$ python3 -q
>>> import numpy as np
>>> np.set_printoptions(precision=2, suppress=True, linewidth=160)
>>> E = np.load("m.npy")
>>> E
array([[ 85,  86,  99, 117],
       [ 86,  89, 102, 117],
       [ 99, 102, 117, 135],
       [117, 117, 135, 162]])
>>> rng = np.random.default_rng(2463)
>>> other = E + rng.integers(-2, 3, (4, 2)) @ rng.integers(-2, 3, (2, 4))
>>> other
array([[ 90,  82,  93, 113],
       [ 81,  93, 108, 121],
       [ 97, 103, 119, 137],
       [113, 119, 139, 166]])
>>> np.round(np.linalg.svd(other - E, compute_uv=False), 2) + 0
array([15.78,  1.46,  0.  ,  0.  ])
>>> np.allclose(E, E.T)
True
>>> np.trace(E)
np.int64(453)
>>> np.round(np.sort(np.abs(np.linalg.eigvals(E))), 2) + 0
array([  0.  ,   0.  ,   4.15, 448.85])
>>> round(np.abs(np.linalg.eigvals(E)).max(), 2)
np.float64(448.85)
>>> (E + E.T) / 2
array([[ 85.,  86.,  99., 117.],
       [ 86.,  89., 102., 117.],
       [ 99., 102., 117., 135.],
       [117., 117., 135., 162.]])
>>> E @ E
array([[38111, 38751, 44565, 52326],
       [38751, 39410, 45321, 53199],
       [44565, 45321, 52119, 61182],
       [52326, 53199, 61182, 71847]])
>>> feats = np.vander(np.arange(6) - 3, 4, increasing=True)
>>> feats
array([[  1,  -3,   9, -27],
       [  1,  -2,   4,  -8],
       [  1,  -1,   1,  -1],
       [  1,   0,   0,   0],
       [  1,   1,   1,   1],
       [  1,   2,   4,   8]])
>>> # row 0 is much longer than the rest
>>> other = np.array([[-2, -1, 1], [-3, 2, 2], [3, -1, -1], [1, 0, -2]])
>>> np.linalg.matrix_rank(np.vstack([feats, other.T]))
np.int64(4)
>>> np.vstack([feats, other.T]).shape
(9, 4)
>>> other.T @ feats.T
array([[  7,   8,   3,  -2,  -1,  12],
       [-16,  -9,  -4,  -1,   0,  -1],
       [ 40,   9,   0,   1,   0, -15]])
>>> np.einsum("ik,kj->ji", feats, other)
array([[  7,   8,   3,  -2,  -1,  12],
       [-16,  -9,  -4,  -1,   0,  -1],
       [ 40,   9,   0,   1,   0, -15]])
>>> feats @ other
array([[  7, -16,  40],
       [  8,  -9,   9],
       [  3,  -4,   0],
       [ -2,  -1,   1],
       [ -1,   0,   0],
       [ 12,  -1, -15]])
>>> np.linalg.matrix_rank(feats @ other)
np.int64(3)
